% python3 -q
>>> import numpy as np
>>> import numpy.linalg as la
>>> np.set_printoptions(precision=2, suppress=True, linewidth=120, sign=" ")
>>> W0 = np.load("test13.npy")
>>> print(W0)
[[  9.29  15.42  14.25  10.29]
 [  9.88  14.81  15.71   8.61]
 [  9.8   14.88  13.92  11.54]
 [ 10.64  14.77  16.34  10.27]
 [ 11.1   15.8   15.96  10.17]
 [ 10.61  12.9   14.27  12.1 ]
 [ 10.3   15.13  14.61   8.16]
 [  9.79  15.57  14.44   9.97]
 [  8.76  16.39  14.92   9.84]
 [ 10.24  15.03  14.33   9.87]
 [  8.82  16.79  15.78  11.63]
 [ 10.07  13.42  15.46  10.04]
 [ 10.32  13.56  15.34  10.54]
 [  8.62  15.26  13.49  11.15]
 [ 11.06  14.53  14.51  10.45]
 [  9.33  15.18  16.02   9.34]
 [ 10.41  16.51  16.12   8.6 ]
 [  9.46  13.1   14.11   8.91]
 [  9.39  13.84  14.97  10.02]
 [ 10.44  15.2   14.75   9.01]
 [ 11.26  15.23  14.92   9.97]
 [  9.97  14.97  15.02  11.47]
 [ 11.21  12.88  14.2    9.58]
 [  9.47  14.66  13.98   9.77]
 [  8.75  13.22  16.06   9.48]
 [  9.52  15.85  15.16  11.49]
 [ 10.18  14.46  13.86  10.61]
 [ 10.74  15.44  14.52  11.26]
 [ 10.33  15.07  14.06   9.6 ]
 [  9.31  15.54  15.22   9.38]
 [ 10.83  14.49  14.29  10.15]]
>>> vec = np.array([3, -3, -3, -5])
>>> target = W0 @ vec
>>> print(la.lstsq(W0, target)[0])
[ 3. -3. -3. -5.]
>>> try:
...     la.solve(W0, target)
... except la.LinAlgError as e:
...     print(repr(e))
... 
LinAlgError('Last 2 dimensions of the array must be square')
>>> rng = np.random.default_rng(347)
>>> target = target + 0.02 * rng.normal(size=31)
>>> print(target)
[-112.6  -104.96 -114.74 -112.74 -112.84 -110.19  -99.16 -110.52 -116.86 -106.72 -129.41 -106.64 -108.49 -116.15
 -106.2  -112.31 -109.67  -97.8  -108.38 -103.55 -106.52 -117.4   -95.49 -106.36 -108.99 -121.95 -107.47 -113.95
 -104.4  -111.25 -104.56]
>>> beta, *_ = la.lstsq(W0, target)
>>> print(beta.round())
[ 3. -3. -3. -5.]
>>> mat = np.load("mat.npy")
>>> print(mat)
[[ 0.    0.5   0.62  0.2  -0.7  -0.8 ]
 [ 0.6  -1.2   0.29  0.1  -1.2   0.5 ]
 [ 1.5   1.6   0.01  0.   -0.9  -1.7 ]
 [ 0.1   0.5   2.11  0.7  -0.9  -0.9 ]
 [ 0.8  -0.8  -3.61 -1.2   0.8  -0.1 ]
 [-2.8   0.8   0.6   0.2   0.9   0.9 ]
 [ 0.5  -0.7  -3.89 -1.3   0.8  -0.7 ]
 [-0.4  -0.4  -2.09 -0.7  -0.8   0.7 ]
 [ 0.2   0.4   2.34  0.8   0.9   0.  ]
 [ 0.6   0.7  -2.39 -0.8   1.   -0.4 ]
 [ 0.6   1.3   0.91  0.3   0.7  -1.9 ]
 [-1.2   2.   -1.5  -0.5   0.1   0.  ]]
>>> Xs = (mat - mat.mean(axis=0)) / mat.std(axis=0)
>>> print(Xs.std(axis=0))
[ 1.  1.  1.  1.  1.  1.]
>>> print(np.argwhere(np.abs(Xs) > 2))
[[ 5  0]]
>>> beta = la.lstsq(np.delete(Xs, 1, axis=1), Xs[:, 1])[0]
>>> print(round(1 - np.var(Xs[:, 1] - np.delete(Xs, 1, axis=1) @ beta), 2))
0.63
>>> print(np.abs(beta).argmax())
1
>>> M = np.diag(np.array([4, 0, 4, 4, 5, 3, 1])) + 5 * np.eye(7, k=1) + 5 * np.eye(7, k=-1)
>>> print(M)
[[ 4.  5.  0.  0.  0.  0.  0.]
 [ 5.  0.  5.  0.  0.  0.  0.]
 [ 0.  5.  4.  5.  0.  0.  0.]
 [ 0.  0.  5.  4.  5.  0.  0.]
 [ 0.  0.  0.  5.  5.  5.  0.]
 [ 0.  0.  0.  0.  5.  3.  5.]
 [ 0.  0.  0.  0.  0.  5.  1.]]
>>> print(np.all(la.eigvalsh(M) > 0))
False
>>> vals, evecs = la.eigh(M)
>>> print(vals.sum(), np.trace(M))
21.0 21.0
>>> print(la.svd(M, compute_uv=False))
[ 12.99   9.77   6.69   6.27   4.65   3.47   1.01]
>>> r0 = np.array([7, 6, 0, 9, -7, 6, -6])
>>> Y = M + np.outer(r0, np.eye(7)[0])
>>> print(np.round(la.det(Y) / la.det(M), 2), round(float(1 + la.solve(M, r0)[0]), 2))
0.64 0.64
>>> Y = mat + rng.integers(-2, 3, (12, 5)) @ rng.integers(-2, 3, (5, 6))
>>> print(Y)
[[  5.     0.5   -4.38  -0.8   -4.7    3.2 ]
 [ -1.4  -10.2   -2.71   3.1   -7.2    2.5 ]
 [ -4.5    0.6    4.01  -5.     0.1   -7.7 ]
 [  3.1   -3.5   -5.89  -2.3   -9.9    5.1 ]
 [  1.8   -5.8   -9.61  -9.2   -7.2    1.9 ]
 [  2.2    1.8   -3.4   -5.8    0.9    4.9 ]
 [ -4.5   -5.7    0.11  -1.3    6.8   -1.7 ]
 [  7.6    5.6  -10.09   5.3   -6.8   10.7 ]
 [  6.2   10.4    1.34  -1.2    4.9    3.  ]
 [  7.6    3.7   -9.39   5.2   -5.     7.6 ]
 [ -4.4    0.3    4.91   6.3    0.7   -5.9 ]
 [ -3.2    1.     2.5    2.5    3.1   -4.  ]]
>>> print(np.round(la.svd(Y - mat, compute_uv=False), 2) + 0)
[ 32.97  20.88  16.01   7.19   3.14   0.  ]
>>> print(la.matrix_rank(Y - mat, tol=1e-8))
5
>>> print(np.abs(Y - mat).sum(axis=1))
[ 19.  25.  23.  33.  30.  20.  21.  44.  26.  37.  20.  17.]
>>> print(Y - mat)
[[ 5.  0. -5. -1. -4.  4.]
 [-2. -9. -3.  3. -6.  2.]
 [-6. -1.  4. -5.  1. -6.]
 [ 3. -4. -8. -3. -9.  6.]
 [ 1. -5. -6. -8. -8.  2.]
 [ 5.  1. -4. -6.  0.  4.]
 [-5. -5.  4.  0.  6. -1.]
 [ 8.  6. -8.  6. -6. 10.]
 [ 6. 10. -1. -2.  4.  3.]
 [ 7.  3. -7.  6. -6.  8.]
 [-5. -1.  4.  6.  0. -4.]
 [-2. -1.  4.  3.  3. -4.]]
